In [1]: import numpy as np

In [2]: import numpy.linalg as la

In [3]: np.set_printoptions(precision=2, suppress=True, linewidth=160)

In [4]: X = np.loadtxt("run0.csv", delimiter=",")

In [5]: print(X)
[[ 0. -1.  2.]
 [ 0.  0.  3.]
 [ 0.  0.  0.]]

In [6]: print(np.argsort(-la.norm(X, axis=0).round(6), kind="stable")[:3])
[2 1 0]

In [7]: print([round(float(x), 2) for x in la.svd(X, compute_uv=False)[:3]])
[3.65, 0.82, 0.0]

In [8]: proj = np.triu(np.array([[1, 0, -2], [-3, 0, 0], [0, 0, 3]]), 1) + np.eye(3)

In [9]: M2 = proj @ X @ la.inv(proj)

In [10]: print(np.trace(M2), np.trace(X))
0.0 0.0

In [11]: print(proj @ X - X @ proj)
[[0. 0. 0.]
 [0. 0. 0.]
 [0. 0. 0.]]

In [12]: print(la.matrix_rank(M2))
2

In [13]: print(M2)
[[ 0. -1.  2.]
 [ 0.  0.  3.]
 [ 0.  0.  0.]]

In [14]: U, sv, VT = la.svd(X)

In [15]: vecs = VT[:(sv > 1e-8).sum()]

In [16]: rng = np.random.default_rng(55)

In [17]: x0 = X[0] + 4 * X[2] + rng.integers(2) * np.eye(3)[0]

In [18]: print(x0)
[ 1. -1.  2.]

In [19]: print(np.diag(vecs.T @ vecs))
[0. 1. 1.]

In [20]: print(np.allclose(vecs.T @ vecs @ x0, x0))
False

In [21]: print(la.matrix_rank(np.vstack([X, x0])))
3

In [22]: K = np.loadtxt("sample10.csv", delimiter=",")

In [23]: print(K)
[[ 1.  2. -3.]
 [ 0.  1.  2.]
 [ 0.  0.  2.]]

In [24]: x0 = np.array([0, 9, 8])

In [25]: h = np.maximum(K @ x0, 0)

In [26]: print(np.tanh(K @ x0))
[-1.  1.  1.]

In [27]: print(K * (h > 1e-9)[:, None])
[[ 0.  0. -0.]
 [ 0.  1.  2.]
 [ 0.  0.  2.]]

In [28]: print(np.flatnonzero(h > 1e-9))
[1 2]

In [29]: print(np.maximum(K @ x0, 0) - np.maximum(-K @ x0, 0))
[-6. 25. 16.]

In [30]: idx = rng.integers(0, 3, 5)

In [31]: J = np.array([[-1, -1, 1, -2, 2],
    ...:     [1, 3, 3, 2, -2],
    ...:     [-3, -2, 1, -3, 2],
    ...:     [3, -3, -3, -3, 1],
    ...:     [-1, -3, -1, 2, -1]]) * (idx[:, None] == idx)

In [32]: print(J)
[[-1 -1  1  0  0]
 [ 1  3  3  0  0]
 [-3 -2  1  0  0]
 [ 0  0  0 -3  1]
 [ 0  0  0  2 -1]]

In [33]: # 2 groups of indices that never mix

In [34]: print(np.sort(np.abs(la.eigvals(J))))
[0.27 1.17 2.62 2.62 3.73]

In [35]: print(np.allclose(J, J.T))
False

In [36]: print(np.allclose(J @ J.T, J.T @ J))
False

In [37]: print((J + J.T) / 2)
[[-1.   0.  -1.   0.   0. ]
 [ 0.   3.   0.5  0.   0. ]
 [-1.   0.5  1.   0.   0. ]
 [ 0.   0.   0.  -3.   1.5]
 [ 0.   0.   0.   1.5 -1. ]]

In [38]: print((J - J.T) / 2)
[[ 0.  -1.   2.   0.   0. ]
 [ 1.   0.   2.5  0.   0. ]
 [-2.  -2.5  0.   0.   0. ]
 [ 0.   0.   0.   0.  -0.5]
 [ 0.   0.   0.   0.5  0. ]]

In [39]: print(J @ J)
[[-3 -4 -3  0  0]
 [-7  2 13  0  0]
 [-2 -5 -8  0  0]
 [ 0  0  0 11 -4]
 [ 0  0  0 -8  3]]
